% ipython --no-banner

In [1]: import numpy as np

In [2]: np.set_printoptions(precision=1, suppress=True, linewidth=120)

In [3]: tidy = lambda a: np.round(a, 1) + 0

In [4]: E = np.load("dump.npy")

In [5]: print(E)
[[-0.2 -0.8  0.1]
 [ 1.   1.  -0.6]
 [-0.9  0.6  0.4]
 [-0.9 -0.8  0.5]
 [-1.  -1.   0.8]
 [-1.  -1.   0.8]
 [-0.8 -0.9  0.4]
 [ 0.6  1.  -0.4]
 [-1.  -1.   0.8]
 [-0.1 -1.   0.2]
 [ 1.   1.  -0.9]
 [-0.2 -1.   0.2]
 [ 0.8  0.6 -0.3]
 [-0.3 -1.   0.2]
 [-1.  -0.8  0.7]
 [-0.8  1.   0.2]
 [-0.9 -1.   0.6]
 [-0.7 -1.   0.4]
 [ 0.9  1.  -0.6]
 [ 1.   1.  -0.8]
 [-0.3  0.4  0. ]
 [-0.8 -1.   0.5]
 [ 0.9  0.9 -0.5]
 [ 0.  -0.3  0. ]]

In [6]: # row 5 repeats row 4

In [7]: Xc = E - E.mean(axis=0)

In [8]: V = np.linalg.svd(Xc)[2][:2]

In [9]: M2 = Xc - Xc @ V.T @ V

In [10]: print(tidy(np.diag(V.T @ V)))
[0.8 1.  0.2]

In [11]: print(tidy((Xc @ V.T).std(axis=0)))
[1.2 0.4]

In [12]: print(tidy(M2.std(axis=0)))
[0.  0.  0.1]

In [13]: print(np.linalg.norm(M2, axis=1).round(6).argmax())
12

In [14]: x0 = np.array([2, 3, 0])

In [15]: y = E @ x0

In [16]: print(tidy(np.linalg.solve(E.T @ E, E.T @ y)))
[2. 3. 0.]

In [17]: print(tidy(y))
[-2.8  5.   0.  -4.2 -5.  -5.  -4.3  4.2 -5.  -3.2  5.  -3.4  3.4 -3.6 -4.4  1.4 -4.8 -4.4  4.8  5.   0.6 -4.6  4.5
 -0.9]

In [18]: print(tidy(np.linalg.pinv(E) @ E))
[[1. 0. 0.]
 [0. 1. 0.]
 [0. 0. 1.]]

In [19]: print(tidy(np.linalg.lstsq(E, y)[0]))
[2. 3. 0.]

In [20]: rng = np.random.default_rng(835)

In [21]: y = y + 0.1 * rng.normal(size=24)

In [22]: print(tidy(y))
[-3.   4.9 -0.1 -4.2 -5.2 -5.2 -4.3  4.2 -4.9 -3.1  5.  -3.3  3.4 -3.5 -4.4  1.4 -5.  -4.3  4.8  4.9  0.6 -4.5  4.4
 -0.9]

In [23]: beta, *_ = np.linalg.lstsq(E, y)

In [24]: print(beta.round())
[ 2.  3. -0.]

In [25]: print(tidy(beta))
[ 2.   3.  -0.1]

In [26]: print(tidy(np.linalg.norm(y - E @ beta)))
0.5

In [27]: data = np.array([[1, -3, 1, -3], [-2, -3, -2, -3], [1, -3, 1, -3], [-2, -3, -2, -3]])

In [28]: print(data)
[[ 1 -3  1 -3]
 [-2 -3 -2 -3]
 [ 1 -3  1 -3]
 [-2 -3 -2 -3]]

In [29]: Uu, sig, vt = np.linalg.svd(data)

In [30]: V = vt[:(sig > 1e-8).sum()]

In [31]: x0 = data[3] + -1 * data[2] + rng.integers(2) * np.eye(4)[2]

In [32]: print(x0)
[-3.  0. -3.  0.]

In [33]: print(tidy(np.linalg.norm(x0 - V.T @ V @ x0)))
0.0

In [34]: Uu, sig, vt = np.linalg.svd(data)

In [35]: print(tidy(sig))
[8.6 4.2 0.  0. ]

In [36]: print(np.argmax(sig[:-1] / (sig[1:] + 1e-6)) + 1)
2

In [37]: M2 = Uu[:, :2] @ np.diag(sig[:2]) @ vt[:2]

In [38]: print(tidy(np.linalg.norm(data - M2, 2)), tidy(sig[2]))
0.0 0.0

In [39]: print(np.linalg.matrix_rank(data, rtol=0.05))
2

In [40]: print(tidy(M2))
[[ 1. -3.  1. -3.]
 [-2. -3. -2. -3.]
 [ 1. -3.  1. -3.]
 [-2. -3. -2. -3.]]

In [41]: print(np.linalg.matrix_rank(M2))
2

In [42]: print(tidy(np.abs(data - M2).max()))
0.0

In [43]: Uu, sig, vt = np.linalg.svd(M2)

In [44]: V = vt[:(sig > 1e-8).sum()]

In [45]: x0 = M2[3] + -1 * M2[2] + rng.integers(2) * np.eye(4)[1]

In [46]: print(tidy(x0))
[-3.  1. -3.  0.]

In [47]: print(tidy(V.T @ V))
[[0.5 0.  0.5 0. ]
 [0.  0.5 0.  0.5]
 [0.5 0.  0.5 0. ]
 [0.  0.5 0.  0.5]]

In [48]: print(tidy(np.linalg.norm(x0 - V.T @ V @ x0)))
0.7

In [49]: print(tidy(np.diag(V.T @ V)))
[0.5 0.5 0.5 0.5]

In [50]: print(tidy(data @ np.linalg.pinv(data) @ data))
[[ 1. -3.  1. -3.]
 [-2. -3. -2. -3.]
 [ 1. -3.  1. -3.]
 [-2. -3. -2. -3.]]

In [51]: print(np.allclose(data[:-1].T @ np.linalg.lstsq(data[:-1].T, data[-1])[0], data[-1]))
True

In [52]: M2 = data / np.sqrt((data ** 2).mean(axis=1, keepdims=True))

In [53]: print(tidy(M2[0]))
[ 0.4 -1.3  0.4 -1.3]

In [54]: print(data - data.mean(axis=1, keepdims=True))
[[ 2.  -2.   2.  -2. ]
 [ 0.5 -0.5  0.5 -0.5]
 [ 2.  -2.   2.  -2. ]
 [ 0.5 -0.5  0.5 -0.5]]

In [55]: print(tidy(np.linalg.norm(M2, axis=1)))
[2. 2. 2. 2.]

In [56]: print(np.linalg.matrix_rank(data - data.mean(axis=1, keepdims=True)))
1

In [57]: feats = np.load("run8.npy")

In [58]: print(feats)
[[0. 0. 0. 3.]
 [0. 0. 0. 2.]
 [0. 0. 0. 3.]
 [3. 2. 3. 0.]]

In [59]: # rows 0 and 2 are equal

In [60]: M2 = data / np.linalg.norm(data, axis=1, keepdims=True)

In [61]: cov = M2 @ M2.T

In [62]: print(np.argwhere(np.triu(np.abs(cov) > 0.95, 1)))
[[0 2]
 [1 3]]

In [63]: print((cov - 2 * np.eye(4)).round(6).argmax(axis=1))
[2 3 0 1]

In [64]: print((np.abs(cov) > 0.9).astype(int))
[[1 0 1 0]
 [0 1 0 1]
 [1 0 1 0]
 [0 1 0 1]]

In [65]: print(tidy(cov))
[[1.  0.6 1.  0.6]
 [0.6 1.  0.6 1. ]
 [1.  0.6 1.  0.6]
 [0.6 1.  0.6 1. ]]
